$ python -q
>>> import numpy as np
>>> np.set_printoptions(precision=3, suppress=True, linewidth=200)
>>> arr = np.load("dump.npy")
>>> arr
array([[  7,   3,   2,   2,   2,   1],
       [  0,   3,   1,   0,   3,   0],
       [  2,   2,  27,   2,   2,   2],
       [  3,   1,   3,  20,   0,   3],
       [  0,   0,   3,   1, -27,   1],
       [  3,   2,   1,   2,   0,  -2]])
>>> def softmax(z):
...     e = np.exp(z - z.max(axis=-1, keepdims=True))
...     return e / e.sum(axis=-1, keepdims=True)
... 
>>> print(np.round(softmax(10 * arr[3]), 3) + 0)
[0. 0. 0. 1. 0. 0.]
>>> np.round(softmax(arr[3] + -1), 3) + 0
array([0., 0., 0., 1., 0., 0.])
>>> scores = arr @ arr.T / np.sqrt(6)
>>> np.round(softmax(scores), 3) + 0
array([[0.005, 0.   , 0.984, 0.011, 0.   , 0.   ],
       [0.   , 0.   , 1.   , 0.   , 0.   , 0.   ],
       [0.   , 0.   , 1.   , 0.   , 0.   , 0.   ],
       [0.   , 0.   , 0.   , 1.   , 0.   , 0.   ],
       [0.   , 0.   , 0.   , 0.   , 1.   , 0.   ],
       [0.001, 0.   , 0.011, 0.988, 0.   , 0.   ]])
>>> np.round(softmax(scores)[3] @ arr, 3) + 0
array([ 3.,  1.,  3., 20.,  0.,  3.])
>>> np.round(softmax(scores + np.triu(np.full(scores.shape, -np.inf), 1)), 3) + 0
array([[1.   , 0.   , 0.   , 0.   , 0.   , 0.   ],
       [0.307, 0.693, 0.   , 0.   , 0.   , 0.   ],
       [0.   , 0.   , 1.   , 0.   , 0.   , 0.   ],
       [0.   , 0.   , 0.   , 1.   , 0.   , 0.   ],
       [0.   , 0.   , 0.   , 0.   , 1.   , 0.   ],
       [0.001, 0.   , 0.011, 0.988, 0.   , 0.   ]])
>>> x0 = np.array([-3, -2, 1, 2, -4, 3])
>>> rhs = arr @ x0
>>> b, lr = np.zeros(6), 1 / np.linalg.norm(arr, 2) ** 2
>>> for i in range(25):
...     b -= lr * arr.T @ (arr @ b - rhs)
...     if i % 5 == 0: print(i, round(np.linalg.norm(arr @ b - rhs), 3))
... 
0 33.331
5 20.744
10 14.896
15 10.948
20 8.334
>>> b
array([-2.593, -1.615,  1.065,  2.151, -4.073,  1.015])
>>> f, r1 = arr[3], arr[2]
>>> f @ r1
np.int64(135)
>>> f @ f
np.int64(428)
>>> pr = (f @ r1) / (f @ f) * f
>>> np.round((r1 - pr) @ f, 3)
np.float64(0.0)
>>> print(np.outer(f, r1))
[[  6   6  81   6   6   6]
 [  2   2  27   2   2   2]
 [  6   6  81   6   6   6]
 [ 40  40 540  40  40  40]
 [  0   0   0   0   0   0]
 [  6   6  81   6   6   6]]
>>> f = np.array([2, 1, 2])
>>> np.correlate(arr[2], arr[1], "full")
array([ 0,  6,  6, 83, 14, 39, 89,  8,  8,  6,  0])
>>> np.polyval(f, arr[2])
array([  12,   12, 1487,   12,   12,   12])
>>> np.array([np.convolve(row, f, "same") for row in arr])
array([[ 13,  21,  12,  10,   8,   5],
       [  6,   5,   7,   8,   3,   6],
       [  6,  60,  35,  60,  10,   6],
       [  5,  13,  45,  26,  46,   3],
       [  0,   6,   5, -47, -23, -53],
       [  7,  10,   9,   4,   0,  -2]])
>>> np.cross(arr[2, :3], arr[1, :3])
array([-79,  -2,   6])
>>> A = np.load("test12.npy")
>>> print(A)
[[ 1 -1 -1  1 -1  1  1 -1]
 [ 1  1 -1 -1  1  1 -1 -1]
 [ 1  1  1  1  1  1  1  1]
 [ 1 -1 -1  1  1 -1 -1  1]
 [ 1 -1  1 -1  1 -1  1 -1]
 [ 1  1  1  1 -1 -1 -1 -1]]
>>> t3 = np.stack([A, -2 * A, A[::-1]])
>>> np.linalg.norm(t3, axis=(1, 2))
array([ 6.928, 13.856,  6.928])
>>> np.einsum("bij,cij->bc", t3, t3)
array([[ 48, -96,   0],
       [-96, 192,   0],
       [  0,   0,  48]])
>>> np.linalg.matrix_rank(t3)
array([6, 6, 6])
>>> print(np.linalg.matrix_rank(t3.reshape(3, -1)))
2
>>> t3.shape
(3, 6, 8)
>>> x0 = np.array([-1, -1, 1, 0, -3, -3, 2, 3])
>>> h1 = np.maximum(A @ x0, 0)
>>> np.tanh(A @ x0)
array([-0.964, -1.   , -0.964,  0.   ,  0.   ,  0.   ])
>>> np.maximum(A @ x0, 0) - np.maximum(-A @ x0, 0)
array([ -2, -14,  -2,   0,   0,   0])
>>> np.flatnonzero(h1 > 1e-9)
array([], dtype=int64)
>>> A.T @ h1
array([0, 0, 0, 0, 0, 0, 0, 0])
>>> K = np.loadtxt("layer3.csv", delimiter=",")
>>> K
array([[0., 1., 1., 0., 0., 1.],
       [1., 0., 0., 0., 0., 0.],
       [1., 0., 0., 1., 0., 0.],
       [0., 0., 1., 0., 0., 0.],
       [0., 0., 0., 0., 0., 1.],
       [1., 0., 0., 0., 1., 0.]])
>>> vals, vecs = np.linalg.eigvalsh(K)
Traceback (most recent call last):
  File "<python-input-43>", line 1, in <module>
    vals, vecs = np.linalg.eigvalsh(K)
    ^^^^^^^^^^
ValueError: too many values to unpack (expected 2)
>>> vals, vecs = np.linalg.eigh(K)
>>> np.linalg.svd(K, compute_uv=False)
array([1.932, 1.932, 1.   , 1.   , 0.518, 0.518])
>>> np.round(vals.sum(), 3), np.trace(K)
(np.float64(-0.0), np.float64(0.0))
>>> np.linalg.eigvalsh(K @ K)
array([0.268, 0.268, 1.   , 1.   , 3.732, 3.732])
>>> np.round(vecs.T @ K @ vecs, 3) + 0
array([[-1.932,  0.   ,  0.   ,  0.   ,  0.   ,  0.   ],
       [ 0.   , -1.   ,  0.   ,  0.   ,  0.   ,  0.   ],
       [ 0.   ,  0.   , -0.518,  0.   ,  0.   ,  0.   ],
       [ 0.   ,  0.   ,  0.   ,  0.518,  0.   ,  0.   ],
       [ 0.   ,  0.   ,  0.   ,  0.   ,  1.   ,  0.   ],
       [ 0.   ,  0.   ,  0.   ,  0.   ,  0.   ,  1.932]])
>>> np.round(vecs.T @ vecs, 3) + 0
array([[1., 0., 0., 0., 0., 0.],
       [0., 1., 0., 0., 0., 0.],
       [0., 0., 1., 0., 0., 0.],
       [0., 0., 0., 1., 0., 0.],
       [0., 0., 0., 0., 1., 0.],
       [0., 0., 0., 0., 0., 1.]])
>>> f = np.array([3, 3, 0, 2, 0, 0])
>>> B = K + np.outer(f, np.eye(6)[4])
>>> np.linalg.matrix_rank(np.linalg.inv(B) - np.linalg.inv(K), tol=1e-8)
np.int64(1)
>>> vals, vecs = np.linalg.eigh(K)
>>> x0 = np.array([-7, 7, 0, 9, 5, -6])
>>> np.abs(K).sum(axis=1).max(), round(float(np.abs(vals).max()), 3)
(np.float64(3.0), 1.932)
>>> x0 @ K @ x0
np.float64(-74.0)
>>> np.round(vecs * np.maximum(vals, 0) @ vecs.T, 3) + 0
array([[ 0.816,  0.5  ,  0.5  ,  0.204,  0.204,  0.5  ],
       [ 0.5  ,  0.408,  0.204,  0.   ,  0.   ,  0.204],
       [ 0.5  ,  0.204,  0.658,  0.5  ,  0.   ,  0.158],
       [ 0.204,  0.   ,  0.5  ,  0.454, -0.046,  0.   ],
       [ 0.204,  0.   ,  0.   , -0.046,  0.454,  0.5  ],
       [ 0.5  ,  0.204,  0.158,  0.   ,  0.5  ,  0.658]])
>>> np.round(vecs * np.abs(vals) @ vecs.T, 3) + 0
array([[ 1.633,  0.   ,  0.   ,  0.408,  0.408,  0.   ],
       [ 0.   ,  0.816,  0.408,  0.   ,  0.   ,  0.408],
       [ 0.   ,  0.408,  1.316,  0.   ,  0.   ,  0.316],
       [ 0.408,  0.   ,  0.   ,  0.908, -0.092,  0.   ],
       [ 0.408,  0.   ,  0.   , -0.092,  0.908,  0.   ],
       [ 0.   ,  0.408,  0.316,  0.   ,  0.   ,  1.316]])
>>> t3 = np.stack([K, -2 * K, K[::-1]])
>>> np.linalg.matrix_rank(t3)
array([6, 6, 6])
>>> t3.sum(axis=0)
array([[ 1., -1., -1.,  0.,  1., -1.],
       [-1.,  0.,  0.,  0.,  0.,  1.],
       [-1.,  0.,  1., -1.,  0.,  0.],
       [ 1.,  0., -1.,  1.,  0.,  0.],
       [ 1.,  0.,  0.,  0.,  0., -1.],
       [-1.,  1.,  1.,  0., -1.,  1.]])
>>> t3.shape
(3, 6, 6)
>>> x0 = np.array([3, -3, -3, 1, 1, -3])
>>> h1 = np.maximum(K @ x0, 0)
>>> np.maximum(K @ x0, 0) - np.maximum(-K @ x0, 0)
array([-9.,  3.,  4., -3., -3.,  4.])
>>> K.T @ h1
array([11.,  0.,  0.,  4.,  4.,  0.])
>>> np.maximum(K @ (3 * x0), 0)
array([ 0.,  9., 12.,  0.,  0., 12.])
>>> m1 = np.load("block0.npy")
>>> m1
array([[0.25 , 0.25 , 0.25 , 0.25 ],
       [0.385, 0.231, 0.154, 0.231],
       [0.25 , 0.333, 0.25 , 0.167],
       [0.333, 0.167, 0.167, 0.333]])
>>> x0 = np.array([-6, -9, 7, -6])
>>> h1 = np.maximum(m1 @ x0, 0)
>>> print(np.maximum(m1 @ (3 * x0), 0))
[0. 0. 0. 0.]
>>> m1 * (h1 > 1e-9)[:, None]
array([[0., 0., 0., 0.],
       [0., 0., 0., 0.],
       [0., 0., 0., 0.],
       [0., 0., 0., 0.]])
>>> print(np.maximum(m1 @ x0, 0) - np.maximum(-m1 @ x0, 0))
[-3.5   -4.692 -3.75  -4.333]
>>> np.linalg.matrix_power(m1, 100)
array([[0.303, 0.242, 0.206, 0.249],
       [0.303, 0.242, 0.206, 0.249],
       [0.303, 0.242, 0.206, 0.249],
       [0.303, 0.242, 0.206, 0.249]])
>>> np.sort(np.abs(np.linalg.eigvals(m1)))[::-1]
array([1.   , 0.107, 0.05 , 0.05 ])
>>> print(np.linalg.matrix_power(m1, 2))
[[0.304 0.245 0.205 0.245]
 [0.3   0.239 0.209 0.252]
 [0.309 0.251 0.204 0.237]
 [0.3   0.233 0.206 0.261]]
>>> pr = np.eye(4)[1]
>>> for _ in range(7):
...     pr = pr @ m1
...     print(pr.round(3))
... 
[0.385 0.231 0.154 0.231]
[0.3   0.239 0.209 0.252]
[0.303 0.242 0.206 0.249]
[0.303 0.242 0.206 0.249]
[0.303 0.242 0.206 0.249]
[0.303 0.242 0.206 0.249]
[0.303 0.242 0.206 0.249]
>>> x0 = np.array([3, 3, -3, 3])
>>> rhs = m1 @ x0
>>> print(rhs)
[1.5   2.077 1.5   2.   ]
>>> np.round(np.linalg.solve(m1, m1[:, 1]), 3) + 0
array([0., 1., 0., 0.])
>>> data = np.loadtxt("case18.csv", delimiter=",")
>>> data
array([[ 1.   ,  0.67 ,  0.925, -0.757, -0.987,  0.09 , -0.617, -0.991,  0.824, -1.   ],
       [-0.774, -0.691, -0.1  , -0.811,  0.641, -0.422,  0.08 , -0.84 ,  0.226,  0.883],
       [-0.585, -0.09 , -0.178,  0.11 ,  0.273, -0.01 ,  0.08 ,  0.291, -0.129,  0.501],
       [ 0.572, -0.653,  0.371, -0.934,  0.129, -0.478, -0.129, -0.982,  0.572,  0.129],
       [ 0.996,  0.963,  0.405,  0.983, -0.965,  0.766, -0.264,  0.982, -0.345, -0.999],
       [-0.01 , -0.827,  0.282, -0.973,  0.501, -0.617, -0.07 , -0.992,  0.611,  0.721],
       [ 0.92 , -0.119,  0.47 , -0.701, -0.47 , -0.178, -0.207, -0.905,  0.47 , -0.782],
       [ 0.923, -0.629,  0.585, -0.965, -0.226, -0.508, -0.245, -0.995,  0.711, -0.53 ],
       [-0.797, -0.446, -0.207, -0.405,  0.544, -0.217,  0.11 , -0.291, -0.01 ,  0.818],
       [-0.629,  0.53 , -0.354,  0.881, -0.01 ,  0.388,  0.129,  0.961, -0.508,  0.08 ],
       [-0.983, -0.388, -0.551,  0.226,  0.778, -0.09 ,  0.273,  0.696, -0.388,  0.966],
       [ 0.129,  0.414, -0.07 ,  0.635, -0.245,  0.254,  0.01 ,  0.735, -0.226, -0.405],
       [ 0.996,  0.762,  0.604,  0.493, -0.919,  0.38 , -0.327, -0.04 ,  0.254, -0.995],
       [-0.903,  0.   , -0.422,  0.544,  0.485,  0.1  ,  0.188,  0.814, -0.388,  0.789],
       [ 0.786,  0.887, -0.03 ,  0.973, -0.774,  0.658, -0.05 ,  0.987, -0.508, -0.951],
       [-0.716, -0.388, -0.168, -0.363,  0.47 , -0.188,  0.09 , -0.273,  0.   ,  0.744],
       [ 0.929,  0.762,  0.245,  0.818, -0.782,  0.462, -0.149,  0.8  , -0.149, -0.96 ],
       [-0.245, -0.831,  0.217, -0.969,  0.565, -0.611, -0.04 , -0.989,  0.572,  0.797],
       [-0.05 ,  0.914, -0.38 ,  0.993, -0.604,  0.74 ,  0.1  ,  0.999, -0.74 , -0.818],
       [ 0.789,  0.8  ,  0.05 ,  0.917, -0.711,  0.537, -0.07 ,  0.945, -0.354, -0.923],
       [-0.999, -0.885, -0.664, -0.762,  0.964, -0.537,  0.38 , -0.38 , -0.197,  0.999],
       [ 1.   , -0.585,  0.923, -0.997, -0.883, -0.623, -0.572, -1.   ,  0.938, -0.994],
       [-0.922,  0.405, -0.53 ,  0.894,  0.354,  0.354,  0.226,  0.978, -0.604,  0.675],
       [ 0.691,  0.438,  0.139,  0.47 , -0.478,  0.226, -0.08 ,  0.43 , -0.05 , -0.749],
       [ 0.721,  0.1  ,  0.245, -0.188, -0.354,  0.   , -0.11 , -0.43 ,  0.188, -0.623],
       [-0.934, -0.848, -0.197, -0.92 ,  0.827, -0.572,  0.139, -0.93 ,  0.282,  0.974],
       [-0.523,  0.1  , -0.197,  0.397,  0.159,  0.1  ,  0.08 ,  0.592, -0.217,  0.327],
       [-0.98 , -0.885, -0.336, -0.923,  0.9  , -0.604,  0.207, -0.912,  0.207,  0.992]])
>>> B = np.c_[data[:, :7] @ np.array([[2, -2, 3, 1, 1, 2, 3],
...     [2, -2, -3, -3, 0, 3, 1],
...     [0, -2, 2, -2, -1, 3, 3],
...     [1, 0, 0, -3, 0, 0, -3],
...     [-1, 1, 0, -3, -2, -2, 2],
...     [1, 1, -2, 3, 1, 1, -2],
...     [-3, -3, -3, -3, 3, 1, 3]]), np.array([1, 5, -3, 0, 1, -5, 2, -4, -1, 5, 3, -1, 2, -4, 5, -5, 4, 3, 5, -2, -4, -3, -5, 4, 1, 2, 5, 5])]
>>> B
array([[ 5.511, -4.236,  4.511,  4.493,  0.288,  8.232,  4.711,  1.   ],
       [-5.044,  3.109,  0.155,  0.503, -2.138, -5.545,  1.486,  5.   ],
       [-1.763,  1.729, -2.061, -1.378, -0.723, -2.45 , -1.903, -3.   ],
       [-1.316, -0.542,  5.76 ,  3.157, -0.922, -0.567,  5.805,  0.   ],
       [ 7.424, -4.135,  0.169,  0.333,  2.495,  8.528, -2.037,  1.   ],
       [-3.555,  1.204,  4.459,  1.682, -2.121, -3.344,  4.934, -5.   ],
       [ 1.814, -2.569,  5.034,  3.937,  0.591,  3.448,  4.949,  2.   ],
       [ 0.076, -1.757,  7.577,  4.424, -0.453,  1.413,  6.619, -4.   ],
       [-3.982,  2.897, -1.363, -0.443, -1.565, -4.748, -0.391, -1.   ],
       [ 0.694,  0.897, -5.348, -3.347,  0.52 , -0.193, -5.471,  5.   ],
       [-4.203,  3.713, -3.526, -2.818, -1.259, -6.156, -3.113,  3.   ],
       [ 2.19 , -0.967, -1.533, -1.411,  0.973,  2.044, -2.282, -1.   ],
       [ 6.289, -4.282,  2.131,  0.901,  1.629,  7.981,  0.504,  2.   ],
       [-2.211,  2.671, -4.317, -3.41 , -0.787, -3.754, -4.273, -4.   ],
       [ 5.901, -3.252, -1.529, -0.288,  2.872,  6.299, -2.778,  5.   ],
       [-3.499,  2.556, -1.214, -0.371, -1.406, -4.138, -0.365, -5.   ],
       [ 5.891, -3.745,  0.514, -0.122,  2.263,  6.756, -1.105,  4.   ],
       [-4.177,  1.792,  3.534,  1.313, -2.323, -4.113,  4.224,  3.   ],
       [ 3.765, -1.132, -5.432, -1.279,  2.578,  3.55 , -5.743,  5.   ],
       [ 5.553, -3.242, -0.797, -0.508,  2.488,  6.017, -2.14 , -2.   ],
       [-7.171,  4.383, -1.736, -0.373, -1.66 , -8.73 ,  0.554, -4.   ],
       [ 1.809, -2.466,  9.563,  6.396, -0.496,  3.585,  5.939, -3.   ],
       [-0.818,  2.124, -6.427, -4.437, -0.068, -2.347, -5.955, -5.   ],
       [ 3.672, -2.548,  0.825,  0.041,  1.494,  4.215, -0.13 ,  4.   ],
       [ 2.138, -2.156,  2.683,  1.887,  0.854,  3.075,  2.524,  1.   ],
       [-6.3  ,  3.796,  0.075,  0.15 , -2.546, -7.09 ,  1.734,  2.   ],
       [-0.748,  1.259, -2.703, -2.037, -0.304, -1.475, -2.893,  5.   ],
       [-6.778,  4.077, -0.37 , -0.017, -2.427, -7.82 ,  1.565,  5.   ]])
>>> print(np.linalg.matrix_rank(B))
8
>>> np.round(np.linalg.norm(B - data @ np.linalg.lstsq(data, B)[0], axis=0), 3) + 0
array([ 0.   ,  0.   ,  0.   ,  0.   ,  0.   ,  0.   ,  0.   , 16.627])
>>> np.round(np.linalg.lstsq(data, B[:, 0])[0], 3) + 0
array([ 2.,  2.,  0.,  1., -1.,  1., -3.,  0.,  0.,  0.])
